$ python -q
>>> import numpy as np
>>> import numpy.linalg as la
>>> np.set_printoptions(precision=2, suppress=True, linewidth=100, sign=" ")
>>> tidy = lambda a: np.round(a, 2) + 0
>>> E = np.load("test19.npy")
>>> E
array([[  1,   1,   2,  10,   2],
       [  0,   2,   2,   5,   1],
       [  1,   0,   0,  10,   2],
       [  2,   1,   0,   0,   0],
       [  0,   2,   0,   5,   1]])
>>> [round(float(x), 2) for x in la.svd(E, compute_uv=False)[:3]]
[16.4, 2.79, 2.15]
>>> la.matrix_rank(E, rtol=0.1)
np.int64(3)
>>> la.cond(E) > 100
np.True_
>>> r = la.matrix_rank(E)
>>> r
np.int64(4)
>>> null = la.svd(E)[2][r:].T
>>> tidy(E @ null)
array([[ 0.],
       [ 0.],
       [ 0.],
       [ 0.],
       [ 0.]])
>>> [int(la.matrix_rank(E[:i])) for i in range(1, len(E) + 1)]
[1, 2, 3, 4, 4]
>>> w1 = np.array([[2, 2, 1, 3, 0, 1],
...     [3, 2, 3, 4, 5, 3],
...     [4, 0, 2, 3, 3, 0],
...     [4, 2, 4, 0, 0, 2],
...     [3, 2, 0, 2, 3, 2]])
>>> beta = np.array([7, 8, 4, 7, 3, 5])
>>> H = np.maximum(E @ w1 + beta, 0)
>>> (H > 0).mean(axis=0)
array([ 1.,  1.,  1.,  1.,  1.,  1.])
>>> H
array([[ 66,  36,  52,  24,  20,  33],
       [ 44,  24,  34,  23,  22,  23],
       [ 55,  34,  45,  14,   9,  30],
       [ 14,  14,   9,  17,   8,  10],
       [ 36,  24,  30,  17,  16,  23]])
>>> basis = np.array([[1, 0], [-1, 1], [-2, 1], [0, 2], [0, 1], [1, -1]])
>>> H @ basis
array([[-41, 123],
       [-25, 103],
       [-39,  86],
       [ -8,  55],
       [-25,  81]])
>>> (H @ basis).round(6).argmax(axis=1)
array([ 1,  1,  1,  1,  1])
>>> B = H[0, 0] * H[1:] - np.outer(H[1:, 0], H[0])
>>> B
array([[   0,    0,  -44,  462,  572,   66],
       [   0,  264,  110, -396, -506,  165],
       [   0,  420, -134,  786,  248,  198],
       [   0,  288,  108,  258,  336,  330]])
>>> tidy(H[:, 0] / H[0, 0])
array([ 1.  ,  0.67,  0.83,  0.21,  0.55])
>>> la.matrix_rank(B), la.matrix_rank(H)
(np.int64(4), np.int64(5))
>>> la.cond(B) > 100
np.False_
>>> la.matrix_rank(B, rtol=0.1)
np.int64(3)
>>> [round(float(x), 2) for x in la.svd(B, compute_uv=False)[:3]]
[1334.61, 672.05, 362.59]
>>> m1 = np.load("layer5.npy")
>>> tidy(m1)
array([[ 0.08,  0.04,  0.02, -0.05,  0.01,  0.16,  0.08, -0.2 ],
       [ 0.04,  0.1 , -0.09,  0.17, -0.11,  0.06, -0.04, -0.19],
       [ 0.02, -0.09,  0.12, -0.24,  0.13,  0.05,  0.11,  0.08],
       [-0.05,  0.17, -0.24,  0.51, -0.26, -0.15, -0.24, -0.1 ],
       [ 0.01, -0.11,  0.13, -0.26,  0.14,  0.03,  0.11,  0.11],
       [ 0.16,  0.06,  0.05, -0.15,  0.03,  0.32,  0.17, -0.36],
       [ 0.08, -0.04,  0.11, -0.24,  0.11,  0.17,  0.15, -0.1 ],
       [-0.2 , -0.19,  0.08, -0.1 ,  0.11, -0.36, -0.1 ,  0.57]])
>>> r = la.matrix_rank(m1)
>>> r
np.int64(2)
>>> null = la.svd(m1)[2][r:].T
>>> [int(la.matrix_rank(np.delete(m1, i, axis=0))) for i in range(8)]
[2, 2, 2, 2, 2, 2, 2, 2]
>>> tidy(null @ null.T)
array([[ 0.92, -0.04, -0.02,  0.05, -0.01, -0.16, -0.08,  0.2 ],
       [-0.04,  0.9 ,  0.09, -0.17,  0.11, -0.06,  0.04,  0.19],
       [-0.02,  0.09,  0.88,  0.24, -0.13, -0.05, -0.11, -0.08],
       [ 0.05, -0.17,  0.24,  0.49,  0.26,  0.15,  0.24,  0.1 ],
       [-0.01,  0.11, -0.13,  0.26,  0.86, -0.03, -0.11, -0.11],
       [-0.16, -0.06, -0.05,  0.15, -0.03,  0.68, -0.17,  0.36],
       [-0.08,  0.04, -0.11,  0.24, -0.11, -0.17,  0.85,  0.1 ],
       [ 0.2 ,  0.19, -0.08,  0.1 , -0.11,  0.36,  0.1 ,  0.43]])
>>> W0 = np.load("m.npy")
>>> W0
array([[-2.,  1.,  1.,  1.,  1.,  1.,  1.,  1.,  1.],
       [ 1., -2.,  1.,  1.,  1.,  1.,  1.,  1.,  1.],
       [ 1.,  1., -2.,  1.,  1.,  1.,  1.,  1.,  1.],
       [ 1.,  1.,  1., -2.,  1.,  1.,  1.,  1.,  1.],
       [ 1.,  1.,  1.,  1., -2.,  1.,  1.,  1.,  1.],
       [ 1.,  1.,  1.,  1.,  1., -2.,  1.,  1.,  1.],
       [ 1.,  1.,  1.,  1.,  1.,  1., -2.,  1.,  1.],
       [ 1.,  1.,  1.,  1.,  1.,  1.,  1., -2.,  1.],
       [ 1.,  1.,  1.,  1.,  1.,  1.,  1.,  1., -2.]])
>>> x0 = np.array([2, 0, 0, 0, 1, 2, -3, 0, -1])
>>> rhs = W0 @ x0
>>> beta, lr = np.zeros(9), 1 / la.norm(W0, 2) ** 2
>>> for i in range(300):
...     beta -= lr * W0.T @ (W0 @ beta - rhs)
...     if i % 50 == 0: print(i, round(la.norm(W0 @ beta - rhs), 2))
... 
0 9.78
50 0.0
100 0.0
150 0.0
200 0.0
250 0.0
>>> tidy(beta)
array([ 2.,  0.,  0.,  0.,  1.,  2., -3.,  0., -1.])
>>> tidy(la.cond(W0))
np.float64(2.0)
